$ python3 -q
>>> import numpy as np
>>> from numpy import linalg as LA
>>> np.set_printoptions(suppress=True, linewidth=120)
>>> F = np.load("layer12.npy")
>>> F.round(2)
array([[-3.6 ,  3.28, -1.84,  8.54],
       [-5.78,  3.37,  0.44, -7.42],
       [-2.58,  2.63, -1.8 ,  9.12],
       [-6.96,  4.34,  0.01, -5.72],
       [ 2.11, -0.6 , -1.28,  9.67],
       [-2.64,  2.67, -1.81,  9.09],
       [-5.71,  3.31,  0.46, -7.5 ],
       [ 3.44, -1.57, -1.03,  9.2 ],
       [ 1.02, -1.59,  1.69, -9.67],
       [ 6.03, -4.77,  1.78, -6.14],
       [ 4.57, -2.42, -0.77,  8.52],
       [ 6.51, -5.04,  1.72, -5.41],
       [ 7.82, -5.14,  0.46,  3.5 ],
       [-6.11,  4.81, -1.77,  6.04],
       [-5.37,  4.38, -1.82,  6.97],
       [ 2.61, -2.65,  1.81, -9.11],
       [-1.78,  2.1 , -1.75,  9.45],
       [-6.98,  5.29, -1.64,  4.53],
       [-0.63, -0.45,  1.5 , -9.86],
       [-5.55,  3.19,  0.51, -7.66],
       [-5.76,  3.35,  0.44, -7.44],
       [-2.09,  2.3 , -1.77,  9.34],
       [-7.85,  5.67, -1.36,  2.1 ],
       [-7.36,  4.7 , -0.18, -4.86],
       [ 6.53, -3.98, -0.18,  6.44],
       [ 7.53, -5.55,  1.5 , -3.21],
       [-8.14,  5.56, -0.83, -1.47]])
>>> W2 = F[[3, 13]].astype(float)
>>> for _ in range(3):
...     labels = LA.norm(F[:, None] - W2, axis=-1).argmin(axis=1)
...     W2 = np.array([F[labels == j].mean(axis=0) for j in range(2)])
... 
>>> labels
array([1, 0, 1, 0, 1, 1, 0, 1, 0, 0, 1, 0, 1, 1, 1, 0, 1, 1, 0, 0, 0, 1, 1, 0, 1, 0, 0])
>>> np.bincount(labels)
array([13, 14])
>>> W2.round(2)
array([[-1.71,  0.6 ,  0.83, -6.57],
       [-1.04,  1.39, -1.31,  7.32]])
>>> np.abs(W2[1] - W2[0]).argmax()
np.int64(3)
>>> d = LA.norm(F[:, None] - F[None], axis=-1)
>>> d[:5, :5].round(2)
array([[ 0.  , 16.27,  1.34, 14.8 ,  7.02],
       [16.27,  0.  , 17.01,  2.33, 19.32],
       [ 1.34, 17.01,  0.  , 15.67,  5.75],
       [14.8 ,  2.33, 15.67,  0.  , 18.58],
       [ 7.02, 19.32,  5.75, 18.58,  0.  ]])
>>> np.round(LA.norm(F, axis=1), 2)
array([10., 10., 10., 10., 10., 10., 10., 10., 10., 10., 10., 10., 10., 10., 10., 10., 10., 10., 10., 10., 10., 10.,
       10., 10., 10., 10., 10.])
>>> LA.matrix_rank(d ** 2)
np.int64(3)
>>> np.flatnonzero(d[4] < d.mean() / 2)
array([ 2,  4,  5,  7, 10, 16, 21])
>>> d.shape
(27, 27)
>>> d.mean(axis=1).argmax()
np.int64(25)
>>> d[4].round(6).argsort(kind="stable")[:4]
array([ 4,  7, 10, 16])
>>> cov = F.T @ F
>>> print(np.round(np.diag(cov), 2))
[ 794.26  392.13   48.98 1464.64]
>>> np.allclose(cov, cov.T)
True
>>> LA.matrix_rank(cov)
np.int64(2)
>>> mat = np.load("dump.npy")
>>> mat
array([[-1,  1,  2, -3,  1, -2],
       [ 4,  3,  0, -2, -7,  3],
       [ 2,  4, -3,  2,  0,  1],
       [ 0, -1,  2,  0,  2, -3],
       [ 0,  0,  0,  0,  0,  0],
       [ 4,  3,  0, -2, -7,  3],
       [ 0, -1,  2,  0,  2, -3],
       [ 5,  4, -1,  1, -3,  0],
       [-1,  2,  0, -3, -1,  1],
       [ 0,  0,  0,  0,  0,  0]])
>>> rk = LA.matrix_rank(mat)
>>> rk
np.int64(5)
>>> null = LA.svd(mat)[2][rk:].T
>>> np.round(mat @ null, 2) + 0
array([[0.],
       [0.],
       [0.],
       [0.],
       [0.],
       [0.],
       [0.],
       [0.],
       [0.],
       [0.]])
>>> print([int(LA.matrix_rank(mat[:, :j + 1])) for j in range(6)])
[1, 2, 3, 4, 5, 5]
>>> print(null.shape)
(6, 1)
>>> LA.cond(mat) > 100
np.True_
>>> round(LA.norm(mat, 2) / LA.norm(mat), 2)
np.float64(0.84)
>>> [round(float(x), 2) for x in LA.svd(mat, compute_uv=False)[:3]]
[15.38, 6.89, 5.46]
